>>> import numpy as np
>>> import numpy.linalg as la
>>> np.set_printoptions(suppress=True, linewidth=120)
>>> A = np.load("sample14.npy")
>>> A
array([[-1,  0,  0,  0,  0,  0,  0,  0,  0,  0,  0,  0,  0],
       [ 0, -3,  0,  0,  0,  0,  0,  0,  0,  0,  0,  0,  0],
       [ 0,  0,  0,  0,  0,  0,  0,  0,  0,  0,  0,  0,  0],
       [ 0,  0,  0, -2,  0,  0,  0,  0,  0,  0,  0,  0,  0],
       [ 0,  0,  0,  0,  1,  0,  0,  0,  0,  0,  0,  0,  0],
       [ 0,  0,  0,  0,  0, -3,  0,  0,  0,  0,  0,  0,  0],
       [ 0,  0,  0,  0,  0,  0, -1,  0,  0,  0,  0,  0,  0],
       [ 0,  0,  0,  0,  0,  0,  0,  0,  0,  0,  0,  0,  0],
       [ 0,  0,  0,  0,  0,  0,  0,  0,  3,  0,  0,  0,  0],
       [ 0,  0,  0,  0,  0,  0,  0,  0,  0,  2,  0,  0,  0],
       [ 0,  0,  0,  0,  0,  0,  0,  0,  0,  0,  1,  0,  0],
       [ 0,  0,  0,  0,  0,  0,  0,  0,  0,  0,  0, -1,  0],
       [ 0,  0,  0,  0,  0,  0,  0,  0,  0,  0,  0,  0,  2]])
>>> Uu, sv, VT = la.svd(A, full_matrices=False)
>>> np.allclose(Uu * sv @ VT, A)
True
>>> sv
array([3., 3., 3., 2., 2., 2., 1., 1., 1., 1., 1., 0., 0.])
>>> Uu.shape, sv.shape, VT.shape
((13, 13), (13,), (13, 13))
>>> (sv > 1e-8).sum()
np.int64(11)
>>> np.round(sv / sv[0], 3)
array([1.   , 1.   , 1.   , 0.667, 0.667, 0.667, 0.333, 0.333, 0.333, 0.333, 0.333, 0.   , 0.   ])
>>> np.round(np.cumsum(sv ** 2) / np.sum(sv ** 2), 3)
array([0.205, 0.409, 0.614, 0.705, 0.795, 0.886, 0.909, 0.932, 0.955, 0.977, 1.   , 1.   , 1.   ])
>>> rng = np.random.default_rng(1332)
>>> idx = rng.permutation(13)
>>> idx
array([11,  2,  3,  9,  4,  0,  7, 12,  5,  8, 10,  1,  6])
>>> A2 = A[idx][:, idx]
>>> np.round(np.sort(np.abs(la.eigvals(A2))), 3)
array([0., 0., 1., 1., 1., 1., 1., 2., 2., 2., 3., 3., 3.])
>>> np.trace(A2)
np.int64(-2)
>>> np.allclose(A2, A)
False
>>> round(float(la.det(A2)), 3), round(la.det(A[idx]), 3)
(0.0, np.float64(0.0))
>>> la.matrix_rank(A, rtol=0.1)
np.int64(11)
>>> [round(float(x), 3) for x in la.svd(A, compute_uv=False)[:3]]
[3.0, 3.0, 3.0]
>>> np.round(la.norm(A, 2) / la.norm(A), 3)
np.float64(0.452)
>>> Uu, sv, VT = la.svd(A)
>>> sv
array([3., 3., 3., 2., 2., 2., 1., 1., 1., 1., 1., 0., 0.])
>>> np.argmax(sv[:-1] / (sv[1:] + 1e-6)) + 1
np.int64(11)
>>> A2 = Uu[:, :11] @ np.diag(sv[:11]) @ VT[:11]
>>> la.matrix_rank(A2)
np.int64(11)
>>> round(float(la.norm(A - A2) / la.norm(A)), 3)
0.0
>>> ev, vecs = la.eigh(A)
>>> vec = np.array([9, 4, 6, 7, 3, 2, 2, 0, 1, 3, 4, 8, 3])
>>> np.abs(A).sum(axis=1).max(), np.abs(ev).max()
(np.int64(3), np.float64(3.0))
>>> vec @ A @ vec
np.int64(-243)
>>> (np.sign(vecs[:, -1].round(6)) == np.sign(vecs[0, -1].round(6))).astype(int)
array([1, 1, 1, 1, 1, 1, 1, 1, 0, 1, 1, 1, 1])
>>> round(vec @ A @ vec / (vec @ vec), 3), ev[0], ev[-1]
(np.float64(-0.815), np.float64(-3.0), np.float64(3.0))
